>>> import numpy as np
>>> np.set_printoptions(precision=2, suppress=True, linewidth=160)
>>> M = np.array([[0, 2, 0], [1, -1, -2], [-2, 0, -2]])
>>> M[-1] = M[0] + 4 * M[1]
>>> M
array([[ 0,  2,  0],
       [ 1, -1, -2],
       [ 4, -2, -8]])
>>> # row 2 dominates
>>> left, sv, Vt = np.linalg.svd(M)
>>> vecs = Vt[:(sv > 1e-8).sum()]
>>> rng = np.random.default_rng(818)
>>> vec = M[1] + 5 * M[2] + rng.integers(2) * np.eye(3)[0]
>>> vec
array([ 22., -11., -42.])
>>> np.diag(vecs.T @ vecs)
array([0.2, 1. , 0.8])
>>> print(np.allclose(vecs.T @ vecs @ vec, vec))
False
>>> print(round(float(np.linalg.norm(vec - vecs.T @ vecs @ vec)), 2))
0.89
>>> left, sv, Vt = np.linalg.svd(M, full_matrices=False)
>>> print(np.round(left.T @ M @ Vt.T, 2) + 0)
[[9.49 0.   0.  ]
 [0.   2.   0.  ]
 [0.   0.   0.  ]]
>>> np.cumsum(sv ** 2) / np.sum(sv ** 2)
array([0.96, 1.  , 1.  ])
>>> np.round(Vt @ Vt.T, 2) + 0
array([[1., 0., 0.],
       [0., 1., 0.],
       [0., 0., 1.]])
>>> np.round(np.sqrt((sv ** 2).sum()), 2), round(float(np.linalg.norm(M)), 2)
(np.float64(9.7), 9.7)
>>> left.shape, sv.shape, Vt.shape
((3, 3), (3,), (3, 3))
>>> sv.round(2) + 0
array([9.49, 2.  , 0.  ])
>>> [round(float(x), 2) for x in np.linalg.svd(M, compute_uv=False)[:3]]
[9.49, 2.0, 0.0]
>>> np.linalg.matrix_rank(M, rtol=0.1)
np.int64(2)
>>> left, sv, Vt = np.linalg.svd(M)
>>> print(sv.round(2) + 0)
[9.49 2.   0.  ]
>>> Y = left[:, :2] @ np.diag(sv[:2]) @ Vt[:2]
>>> np.round(np.linalg.norm(M - Y) / np.linalg.norm(M), 2)
np.float64(0.0)
>>> vec = np.array([5, 1, 2])
>>> a = np.maximum(M @ vec, 0)
>>> np.tanh(M @ vec)
array([0.96, 0.  , 0.96])
>>> np.maximum(M @ (3 * vec), 0)
array([6, 0, 6])
>>> M * (a > 1e-9)[:, None]
array([[ 0,  2,  0],
       [ 0,  0,  0],
       [ 4, -2, -8]])
